$ ipython --no-banner

In [1]: import numpy as np

In [2]: np.set_printoptions(precision=3, suppress=True, linewidth=200, sign=" ")

In [3]: feats = np.load("test7.npy")

In [4]: print(feats)
[[20 -2  2 -3]
 [-2  9 -4  0]
 [-5  3  0  5]
 [-2  0  1 22]]

In [5]: B = feats / np.linalg.norm(feats, axis=1, keepdims=True)

In [6]: C2 = B @ B.T

In [7]: print(np.linalg.norm(B, axis=1))
[ 1.  1.  1.  1.]

In [8]: print(C2[3].round(3) + 0)
[-0.23   0.     0.706  1.   ]

In [9]: print(np.round(np.degrees(np.arccos(np.clip(C2[3, 2], -1, 1))), 3))
45.051

In [10]: arr = np.loadtxt("m.csv", delimiter=",")

In [11]: print(arr)
[[-0.1 -0.1 -6.9 -0.6 -1.7  2.1 -0.5  1.  -0.3  0.8  0.2  0.7 -2.1  0.6]
 [ 0.7  0.  -2.7 -0.8 -0.9  0.1 -0.8 -0.7  1.7  0.6  0.  -1.   1.1  0.1]
 [ 1.   2.  -0.3 -0.9 -0.1  0.9  0.  -0.8 -0.5  1.7  0.1 -0.2  1.4  0.1]
 [-1.   0.3  0.9  1.8 -1.  -0.2 -0.2  1.  -1.5 -0.5 -0.3  0.9  0.5 -0.3]
 [-0.7 -0.1  2.4 -0.2  1.2  0.2  0.2  0.9  0.6 -1.2 -0.9 -1.   0.2 -0.7]
 [ 0.3  0.2 -1.8 -1.2 -0.1  0.9  0.9  0.5 -1.8 -0.1 -0.7 -0.8 -1.1 -0.3]
 [ 0.2 -1.   1.2  0.8  1.1  0.1 -2.2  0.9 -0.1 -0.1  0.6 -0.2 -0.8  2.1]
 [-0.3  0.1  6.  -0.5  0.1 -0.7  0.3 -0.4 -1.4 -0.6 -1.1  0.9 -0.8  1.7]
 [-1.   0.   3.6 -1.   0.2  1.3  2.4 -0.5 -0.5 -1.4 -0.1 -0.6 -0.7  1.3]
 [-1.2 -0.1 -2.7 -0.8  1.1  0.  -2.1  0.6  1.3 -0.1 -1.8 -1.5  0.5 -0.7]
 [-2.5 -1.   0.9 -0.8 -0.9 -2.2 -2.9  1.6 -1.1 -0.6 -0.9  0.   1.2 -0.7]
 [ 1.2 -0.9  0.3 -0.2 -0.1  1.6 -0.5 -0.9 -0.6  0.1  1.3 -0.4 -1.3  1.6]]

In [12]: Uu, sv, Vt = np.linalg.svd(arr, full_matrices=False)

In [13]: print(np.round(Uu.T @ arr @ Vt.T, 3) + 0)
[[ 11.738   0.      0.      0.      0.      0.      0.      0.      0.      0.      0.      0.   ]
 [  0.      6.918   0.      0.      0.      0.      0.      0.      0.      0.      0.      0.   ]
 [  0.      0.      5.213   0.      0.      0.      0.      0.      0.      0.      0.      0.   ]
 [  0.      0.      0.      4.505   0.      0.      0.      0.      0.      0.      0.      0.   ]
 [  0.      0.      0.      0.      4.345   0.      0.      0.      0.      0.      0.      0.   ]
 [  0.      0.      0.      0.      0.      3.445   0.      0.      0.      0.      0.      0.   ]
 [  0.      0.      0.      0.      0.      0.      2.493   0.      0.      0.      0.      0.   ]
 [  0.      0.      0.      0.      0.      0.      0.      1.968   0.      0.      0.      0.   ]
 [  0.      0.      0.      0.      0.      0.      0.      0.      1.902   0.      0.      0.   ]
 [  0.      0.      0.      0.      0.      0.      0.      0.      0.      1.13    0.      0.   ]
 [  0.      0.      0.      0.      0.      0.      0.      0.      0.      0.      0.876   0.   ]
 [  0.      0.      0.      0.      0.      0.      0.      0.      0.      0.      0.      0.841]]

In [14]: print(np.allclose(Uu * sv @ Vt, arr))
True

In [15]: print(Uu.shape, sv.shape, Vt.shape)
(12, 12) (12,) (12, 14)

In [16]: theta = np.radians(30)

In [17]: Rm = np.eye(14)

In [18]: Rm[4, 4] = Rm[10, 10] = np.cos(theta)

In [19]: Rm[4, 10], Rm[10, 4] = -np.sin(theta), np.sin(theta)

In [20]: B = arr @ Rm.T

In [21]: print(np.allclose(arr @ arr.T, B @ B.T))
True

In [22]: print(np.linalg.svd(arr, compute_uv=False), np.linalg.svd(B, compute_uv=False))
[ 11.738   6.918   5.213   4.505   4.345   3.445   2.493   1.968   1.902   1.13    0.876   0.841] [ 11.738   6.918   5.213   4.505   4.345   3.445   2.493   1.968   1.902   1.13    0.876   0.841]

In [23]: r0 = np.array([-1, -2])

In [24]: print(np.convolve(arr[1], r0))
[-0.7 -1.4  2.7  6.2  2.5  1.7  0.6  2.3 -0.3 -4.  -1.2  1.   0.9 -2.3 -0.2]

In [25]: print(np.cross(arr[1, :3], arr[8, :3]))
[ 0.    0.18  0.  ]

In [26]: rng = np.random.default_rng(3710)

In [27]: B = arr + rng.integers(-2, 3, (12, 1)) @ rng.integers(-2, 3, (1, 14))

In [28]: print(B)
[[ 0.9  0.9 -4.9  0.4 -0.7  3.1 -2.5  1.  -0.3  0.8  0.2 -0.3 -4.1  2.6]
 [ 0.7  0.  -2.7 -0.8 -0.9  0.1 -0.8 -0.7  1.7  0.6  0.  -1.   1.1  0.1]
 [ 2.   3.   1.7  0.1  0.9  1.9 -2.  -0.8 -0.5  1.7  0.1 -1.2 -0.6  2.1]
 [-1.   0.3  0.9  1.8 -1.  -0.2 -0.2  1.  -1.5 -0.5 -0.3  0.9  0.5 -0.3]
 [-1.7 -1.1  0.4 -1.2  0.2 -0.8  2.2  0.9  0.6 -1.2 -0.9  0.   2.2 -2.7]
 [ 2.3  2.2  2.2  0.8  1.9  2.9 -3.1  0.5 -1.8 -0.1 -0.7 -2.8 -5.1  3.7]
 [ 1.2  0.   3.2  1.8  2.1  1.1 -4.2  0.9 -0.1 -0.1  0.6 -1.2 -2.8  4.1]
 [-0.3  0.1  6.  -0.5  0.1 -0.7  0.3 -0.4 -1.4 -0.6 -1.1  0.9 -0.8  1.7]
 [ 1.   2.   7.6  1.   2.2  3.3 -1.6 -0.5 -0.5 -1.4 -0.1 -2.6 -4.7  5.3]
 [ 0.8  1.9  1.3  1.2  3.1  2.  -6.1  0.6  1.3 -0.1 -1.8 -3.5 -3.5  3.3]
 [-0.5  1.   4.9  1.2  1.1 -0.2 -6.9  1.6 -1.1 -0.6 -0.9 -2.  -2.8  3.3]
 [-0.8 -2.9 -3.7 -2.2 -2.1 -0.4  3.5 -0.9 -0.6  0.1  1.3  1.6  2.7 -2.4]]

In [29]: print(np.linalg.matrix_rank(B - arr, tol=1e-8))
1
